$ python3 -q
>>> import numpy as np
>>> import numpy.linalg as la
>>> np.set_printoptions(precision=2, suppress=True, linewidth=140)
>>> M = np.load("layer6.npy")
>>> M
array([[-4.9, -7. , -3. , -4. ,  3. ],
       [-1. ,  1.1, -1. , -5. ,  9. ],
       [ 7. ,  0. , -7.9,  9. , -3. ],
       [ 7. , -4. ,  2. , -2.9,  5. ],
       [-5. , -7. , -3. , -4. ,  3.1]])
>>> np.round(np.abs(la.eigvals(M)).max(), 2)
np.float64(11.44)
>>> np.sort(np.abs(la.eigvals(M)))
array([ 0.1 ,  5.09, 11.17, 11.44, 11.44])
>>> round(np.trace(M), 2)
np.float64(-11.5)
>>> (M + M.T) / 2
array([[-4.9, -4. ,  2. ,  1.5, -1. ],
       [-4. ,  1.1, -0.5, -4.5,  1. ],
       [ 2. , -0.5, -7.9,  5.5, -3. ],
       [ 1.5, -4.5,  5.5, -2.9,  0.5],
       [-1. ,  1. , -3. ,  0.5,  3.1]])
>>> mat = np.load("case14.npy")
>>> mat
array([[0, 0, 0, 0],
       [0, 0, 3, 2],
       [0, 0, 3, 2],
       [0, 0, 9, 6]])
>>> Uu, sv, VT = la.svd(mat)
>>> sv.round(2) + 0
array([11.96,  0.  ,  0.  ,  0.  ])
>>> Y = Uu[:, :1] @ np.diag(sv[:1]) @ VT[:1]
>>> Y
array([[0., 0., 0., 0.],
       [0., 0., 3., 2.],
       [0., 0., 3., 2.],
       [0., 0., 9., 6.]])
>>> round(np.abs(mat - Y).max(), 2)
np.float64(0.0)
>>> round(float(la.norm(mat - Y, 2)), 2), np.round(sv[1], 2)
(0.0, np.float64(0.0))
>>> la.matrix_rank(Y)
np.int64(1)
>>> la.matrix_rank(mat, rtol=0.05)
np.int64(1)
>>> round(la.norm(mat - Y) / la.norm(mat), 2)
np.float64(0.0)
>>> la.matrix_power(mat, 2)
array([[ 0,  0,  0,  0],
       [ 0,  0, 27, 18],
       [ 0,  0, 27, 18],
       [ 0,  0, 81, 54]])
>>> (mat + mat.T) / 2
array([[0. , 0. , 0. , 0. ],
       [0. , 0. , 1.5, 1. ],
       [0. , 1.5, 3. , 5.5],
       [0. , 1. , 5.5, 6. ]])
>>> np.trace(mat)
np.int64(9)
>>> mat @ mat
array([[ 0,  0,  0,  0],
       [ 0,  0, 27, 18],
       [ 0,  0, 27, 18],
       [ 0,  0, 81, 54]])
>>> round(la.det(mat), 2)
np.float64(0.0)
